% python3 -q
>>> import numpy as np
>>> from numpy import linalg as LA
>>> np.set_printoptions(suppress=True, linewidth=160)
>>> tidy = lambda a: np.round(a, 2) + 0
>>> Q, _ = LA.qr(np.array([[2.5, -0.8, 0.7], [-0.7, 0.0, 0.7], [-1.5, -0.3, -0.5]]))
>>> ev = np.array([2, 2, -2])
>>> X = Q @ np.diag(ev) @ Q.T
>>> tidy(X)
array([[ 1.96, -0.39,  0.11],
       [-0.39, -1.66,  1.05],
       [ 0.11,  1.05,  1.7 ]])
>>> # equal to its transpose
>>> ev, evecs = LA.eigh(X)
>>> x = np.array([6, 2, 6])
>>> tidy(evecs * np.abs(ev) @ evecs.T)
array([[2., 0., 0.],
       [0., 2., 0.],
       [0., 0., 2.]])
>>> tidy(x @ X @ x)
np.float64(148.88)
>>> tidy(np.abs(X).sum(axis=1).max()), tidy(np.abs(ev).max())
(np.float64(3.1), np.float64(2.0))
>>> tidy(LA.eigvalsh(X[1:, 1:]))
array([-1.96,  2.  ])
>>> x = np.array([5, -1, 5])
>>> y = X @ x
>>> beta, lr = np.zeros(3), 1 / LA.norm(X, 2) ** 2
>>> for i in range(60):
...     beta -= lr * X.T @ (X @ beta - y)
...     if i % 10 == 0: print(i, round(LA.norm(X @ beta - y), 2))
... 
0 0.0
10 0.0
20 0.0
30 0.0
40 0.0
50 0.0
>>> tidy(LA.cond(X))
np.float64(1.0)
>>> ev, evecs = LA.eig(X)
>>> tidy(np.sort(LA.eigvals(X.T)))
array([-2.,  2.,  2.])
>>> tidy(np.einsum("ij,ji->", X, X))
np.float64(12.0)
>>> tidy(LA.det(2 * X)), tidy(LA.det(X))
(np.float64(-64.0), np.float64(-8.0))
>>> tidy(np.kron(np.eye(2, dtype=int), X))
array([[ 1.96, -0.39,  0.11,  0.  ,  0.  ,  0.  ],
       [-0.39, -1.66,  1.05,  0.  ,  0.  ,  0.  ],
       [ 0.11,  1.05,  1.7 ,  0.  ,  0.  ,  0.  ],
       [ 0.  ,  0.  ,  0.  ,  1.96, -0.39,  0.11],
       [ 0.  ,  0.  ,  0.  , -0.39, -1.66,  1.05],
       [ 0.  ,  0.  ,  0.  ,  0.11,  1.05,  1.7 ]])
>>> K = np.loadtxt("w.csv", delimiter=",")
>>> K
array([[-0.44,  0.  ,  0.32, -0.2 ],
       [ 1.06,  5.  ,  4.12,  2.1 ],
       [ 1.24,  4.5 ,  3.5 ,  2.02],
       [ 0.96, -1.75, -2.41, -0.13]])
>>> # looks like rank 2
>>> gram = X.T @ X
>>> tidy(gram)
array([[4., 0., 0.],
       [0., 4., 0.],
       [0., 0., 4.]])
>>> (X @ X.T).shape
(3, 3)
>>> tidy(LA.svd(X, compute_uv=False) ** 2)
array([4., 4., 4.])
>>> tidy(np.trace(gram)), tidy((X ** 2).sum())
(np.float64(12.0), np.float64(12.0))
>>> np.allclose(gram, gram.T)
True
>>> tidy(np.diag(gram))
array([4., 4., 4.])
>>> rng = np.random.default_rng(139)
>>> lab = rng.permutation(4)
>>> lab
array([1, 2, 3, 0])
>>> B = K[lab][:, lab]
>>> np.diag(B)
array([ 5.  ,  3.5 , -0.13, -0.44])
>>> np.allclose(B, K)
False
>>> tidy(np.trace(B))
np.float64(7.93)
>>> tidy(np.sort(np.abs(LA.eigvals(B))))
array([0.  , 0.  , 0.33, 7.6 ])
>>> B = K + rng.integers(-2, 3, (4, 2)) @ rng.integers(-2, 3, (2, 4))
>>> tidy(B)
array([[-1.44, -2.  ,  2.32,  0.8 ],
       [ 6.06, 11.  ,  0.12,  1.1 ],
       [ 3.24,  4.5 ,  5.5 ,  4.02],
       [-4.04, -7.75,  1.59,  0.87]])
>>> LA.matrix_rank(B - K, tol=1e-8)
np.int64(2)
>>> np.abs(B - K).sum(axis=1)
array([ 6., 16.,  6., 16.])
>>> rk = LA.matrix_rank(K)
>>> rk
np.int64(2)
>>> ns = LA.svd(K)[2][rk:].T
>>> tidy(K @ ns)
array([[0., 0.],
       [0., 0.],
       [0., 0.],
       [0., 0.]])
>>> np.allclose(K @ ns, 0)
True
>>> ns.shape
(4, 2)
>>> [int(LA.matrix_rank(K[:, :j + 1])) for j in range(4)]
[1, 2, 2, 2]
>>> LA.matrix_rank(K.T @ K), LA.matrix_rank(K @ K.T)
(np.int64(2), np.int64(2))
>>> [int(LA.matrix_rank(np.delete(K, i, axis=0))) for i in range(4)]
[2, 2, 2, 2]
>>> [int(LA.matrix_rank(K[:i])) for i in range(1, len(K) + 1)]
[1, 2, 2, 2]
>>> B = K / LA.norm(K, axis=1, keepdims=True)
>>> gram = B @ B.T
>>> tidy(np.degrees(np.arccos(np.clip(gram[2, 3], -1, 1))))
np.float64(142.7)
>>> tidy(LA.norm(B, axis=1))
array([1., 1., 1., 1.])
>>> (np.abs(gram) > 0.9).astype(int)
array([[1, 0, 0, 0],
       [0, 1, 1, 0],
       [0, 1, 1, 0],
       [0, 0, 0, 1]])
>>> tidy(gram[2])
array([ 0.05,  1.  ,  1.  , -0.8 ])
>>> tidy(gram)
array([[ 1.  ,  0.11,  0.05, -0.64],
       [ 0.11,  1.  ,  1.  , -0.83],
       [ 0.05,  1.  ,  1.  , -0.8 ],
       [-0.64, -0.83, -0.8 ,  1.  ]])
>>> J = np.load("mat.npy")
>>> J
array([[-2, -2, -4,  4],
       [ 1,  1,  2, -2],
       [ 3,  3,  6, -6]])
>>> B = np.array([[-5, -3, -1], [1, -1, 1], [2, 5, 1], [2, -1, 1]])
>>> B.T @ J.T
array([[  8,  -4, -12],
       [-16,   8,  24],
       [  0,   0,   0]])
>>> np.einsum("ij,ij->i", J, J)
array([40, 10, 90])
>>> LA.matrix_rank(J @ B)
np.int64(1)
>>> np.einsum("ik,kj->ji", J, B)
array([[  8,  -4, -12],
       [-16,   8,  24],
       [  0,   0,   0]])
>>> E = np.load("sample2.npy")
>>> E
array([[ 3,  3,  3,  3,  3],
       [ 3,  6,  6,  6,  6],
       [ 3,  6,  9,  9,  9],
       [ 3,  6,  9, 12, 12],
       [ 3,  6,  9, 12, 15]])
>>> # symmetric, so the eigenvalues are real
>>> low = LA.cholesky(E)
>>> tidy(E / np.sqrt(np.outer(np.diag(E), np.diag(E))))
array([[1.  , 0.71, 0.58, 0.5 , 0.45],
       [0.71, 1.  , 0.82, 0.71, 0.63],
       [0.58, 0.82, 1.  , 0.87, 0.77],
       [0.5 , 0.71, 0.87, 1.  , 0.89],
       [0.45, 0.63, 0.77, 0.89, 1.  ]])
>>> tidy(low @ low.T)
array([[ 3.,  3.,  3.,  3.,  3.],
       [ 3.,  6.,  6.,  6.,  6.],
       [ 3.,  6.,  9.,  9.,  9.],
       [ 3.,  6.,  9., 12., 12.],
       [ 3.,  6.,  9., 12., 15.]])
>>> ev, evecs = LA.eig(E)
>>> tidy(ev)
array([37.03,  4.35,  1.75,  1.06,  0.81])
>>> tidy(np.sort(LA.eigvals(E.T)))
array([ 0.81,  1.06,  1.75,  4.35, 37.03])
>>> tidy(np.sort(LA.eigvals(E @ E)))
array([   0.66,    1.12,    3.06,   18.89, 1371.27])
>>> tidy(np.prod(ev))
np.float64(243.0)
>>> feats = np.loadtxt("data.csv", delimiter=",")
>>> feats
array([[ 2.18, -0.37, -1.82],
       [-0.37, -2.97,  0.19],
       [-1.82,  0.19, -1.21]])
>>> np.all(LA.eigvalsh(feats) > 0)
np.False_
>>> [round(float(LA.det(feats[:i, :i])), 2) + 0 for i in range(1, 4)]
[2.18, -6.61, 18.01]
>>> F = np.load("case14.npy")
>>> F
array([[-0.1 , -0.3 ,  1.8 ],
       [ 0.2 ,  0.54, -0.1 ],
       [ 0.3 ,  0.83,  1.3 ],
       [ 0.6 ,  1.76,  0.4 ],
       [-0.7 , -2.05,  1.  ],
       [ 0.2 ,  0.52, -1.3 ],
       [-0.4 , -1.2 , -2.2 ],
       [ 0.7 ,  2.13,  0.5 ],
       [ 0.7 ,  2.13,  1.7 ],
       [ 0.2 ,  0.52,  1.5 ],
       [-0.2 , -0.67,  1.1 ],
       [-0.2 , -0.59,  0.6 ],
       [-0.3 , -0.86, -1.  ],
       [ 1.1 ,  3.37, -0.6 ],
       [ 0.9 ,  2.76,  1.4 ],
       [ 0.8 ,  2.32,  1.7 ],
       [ 0.  ,  0.06,  0.4 ]])
>>> cen = (F - F.mean(axis=0)) / F.std(axis=0)
>>> np.argwhere(np.abs(cen) > 2)
array([[6, 2]])
>>> beta = LA.lstsq(np.delete(cen, 2, axis=1), cen[:, 2])[0]
>>> tidy(1 - np.var(cen[:, 2] - np.delete(cen, 2, axis=1) @ beta))
np.float64(0.07)
>>> tidy(beta)
array([ 3.48, -3.25])
>>> np.abs(beta).argmax()
np.int64(0)
>>> B = np.c_[F[:, :2] @ np.array([[2, 0], [-2, -2]]), np.array([1, 0, -1, -2, -2, -1, 1, -2, -2, 2, 0, 0, -1, -1, 2, 0, 1])]
>>> tidy(B)
array([[ 0.4 ,  0.6 ,  1.  ],
       [-0.68, -1.08,  0.  ],
       [-1.06, -1.66, -1.  ],
       [-2.32, -3.52, -2.  ],
       [ 2.7 ,  4.1 , -2.  ],
       [-0.64, -1.04, -1.  ],
       [ 1.6 ,  2.4 ,  1.  ],
       [-2.86, -4.26, -2.  ],
       [-2.86, -4.26, -2.  ],
       [-0.64, -1.04,  2.  ],
       [ 0.94,  1.34,  0.  ],
       [ 0.78,  1.18,  0.  ],
       [ 1.12,  1.72, -1.  ],
       [-4.54, -6.74, -1.  ],
       [-3.72, -5.52,  2.  ],
       [-3.04, -4.64,  0.  ],
       [-0.12, -0.12,  1.  ]])
>>> LA.matrix_rank(B)
np.int64(3)
>>> tidy(LA.norm(LA.qr(F)[0].T @ B, axis=0) ** 2 / ((B ** 2).sum(axis=0) + 1e-12))
array([1.  , 1.  , 0.04])
>>> C = F[[6, 14]].astype(float)
>>> for _ in range(5):
...     lab = LA.norm(F[:, None] - C, axis=-1).argmin(axis=1)
...     C = np.array([F[lab == j].mean(axis=0) for j in range(2)])
... 
>>> lab
array([0, 0, 1, 1, 0, 0, 0, 1, 1, 1, 0, 0, 0, 1, 1, 1, 0])
>>> tidy(C[1] - C[0])
array([0.83, 2.48, 0.95])
>>> tidy(C)
array([[-0.17, -0.51,  0.03],
       [ 0.66,  1.98,  0.99]])
>>> W0 = np.load("block1.npy")
>>> W0
array([[ 1, -1,  1, -1, -1,  1, -1,  1],
       [ 1, -1,  1, -1,  1, -1,  1, -1],
       [ 1,  1, -1, -1, -1, -1,  1,  1]])
>>> B = W0 + rng.integers(-2, 3, (3, 1)) @ rng.integers(-2, 3, (1, 8))
>>> B
array([[ 2, -3,  3, -3, -1,  3,  0, -1],
       [ 0,  1, -1,  1,  1, -3,  0,  1],
       [-1,  5, -5,  3, -1, -5, -1,  5]])
>>> tidy(LA.svd(B - W0, compute_uv=False))
array([11.49,  0.  ,  0.  ])
>>> B - W0
array([[ 1, -2,  2, -2,  0,  2,  1, -2],
       [-1,  2, -2,  2,  0, -2, -1,  2],
       [-2,  4, -4,  4,  0, -4, -2,  4]])
>>> B = W0 / np.sqrt((W0 ** 2).mean(axis=1, keepdims=True))
>>> B[1]
array([ 1., -1.,  1., -1.,  1., -1.,  1., -1.])
>>> x = np.array([1, 0, -2, -1, -2, -1, -2, -2])
>>> a = np.maximum(W0 @ x, 0)
>>> W0.T @ a
array([ 4,  2, -2, -4, -4, -2,  2,  4])
>>> W0 * (a > 1e-9)[:, None]
array([[ 1, -1,  1, -1, -1,  1, -1,  1],
       [ 0,  0,  0,  0,  0,  0,  0,  0],
       [ 1,  1, -1, -1, -1, -1,  1,  1]])
>>> T = np.stack([W0, -1 * W0, W0[::-1]])
>>> T.sum(axis=0)
array([[ 1,  1, -1, -1, -1, -1,  1,  1],
       [ 1, -1,  1, -1,  1, -1,  1, -1],
       [ 1, -1,  1, -1, -1,  1, -1,  1]])
>>> LA.matrix_rank(T)
array([3, 3, 3])
>>> np.einsum("bij,cij->bc", T, T)
array([[ 24, -24,   8],
       [-24,  24,  -8],
       [  8,  -8,  24]])
>>> (T @ W0.T).shape
(3, 3, 3)
>>> LA.matrix_rank(T.reshape(3, -1))
np.int64(2)
>>> mat = np.load("a.npy")
>>> mat
array([[-4.23,  6.02,  6.77],
       [-1.98, -5.22,  8.3 ],
       [ 0.13, -2.42, -9.7 ],
       [-6.7 ,  0.79,  7.38],
       [-7.03,  7.08, -0.64],
       [ 2.5 , -6.75,  6.94],
       [-1.37,  6.89,  7.12],
       [-8.98,  4.29, -0.99],
       [-3.08, -4.02, -8.62],
       [-0.41, -0.29,  9.99],
       [-8.67, -4.65, -1.8 ],
       [ 9.03,  4.03, -1.5 ],
       [ 6.77, -4.82,  5.56],
       [-7.44,  4.86,  4.59],
       [ 9.3 ,  2.93, -2.22],
       [-7.64, -6.03,  2.31]])
>>> W = np.array([[-1, 3], [4, 2], [-2, -3]])
>>> beta = np.array([-1, 1])
>>> hid = np.maximum(mat @ W + beta, 0)
>>> (hid > 0).astype(int)
array([[1, 0],
       [0, 0],
       [1, 1],
       [0, 0],
       [1, 0],
       [0, 0],
       [1, 0],
       [1, 0],
       [1, 1],
       [0, 0],
       [0, 0],
       [1, 1],
       [0, 0],
       [1, 0],
       [1, 1],
       [0, 0]])
>>> C = np.array([[-9, -2], [-4, 4]])
>>> W @ C
array([[ -3,  14],
       [-44,   0],
       [ 30,  -8]])
>>> (hid @ C).round(6).argmax(axis=1)
array([1, 0, 1, 0, 1, 0, 1, 1, 1, 0, 0, 1, 0, 1, 1, 0])
>>> x = np.array([1, 4, 2])
>>> y = mat @ x
>>> tidy(LA.solve(mat.T @ mat, mat.T @ y))
array([1., 4., 2.])
>>> y = y + 0.1 * rng.normal(size=16)
>>> tidy(y)
array([ 33.44,  -6.28, -28.86,  11.35,  19.95, -10.56,  40.48,   6.13, -36.49,  18.42, -30.9 ,  22.14,  -1.36,  21.26,  16.32, -27.09])
>>> beta, *_ = LA.lstsq(mat, y)
>>> [round(float(LA.norm(LA.solve(mat.T @ mat + lam * np.eye(3), mat.T @ y))), 2) for lam in (0, 1, 10, 100)]
[4.58, 4.57, 4.47, 3.68]
>>> tidy(mat.T @ (y - mat @ beta))
array([0., 0., 0.])
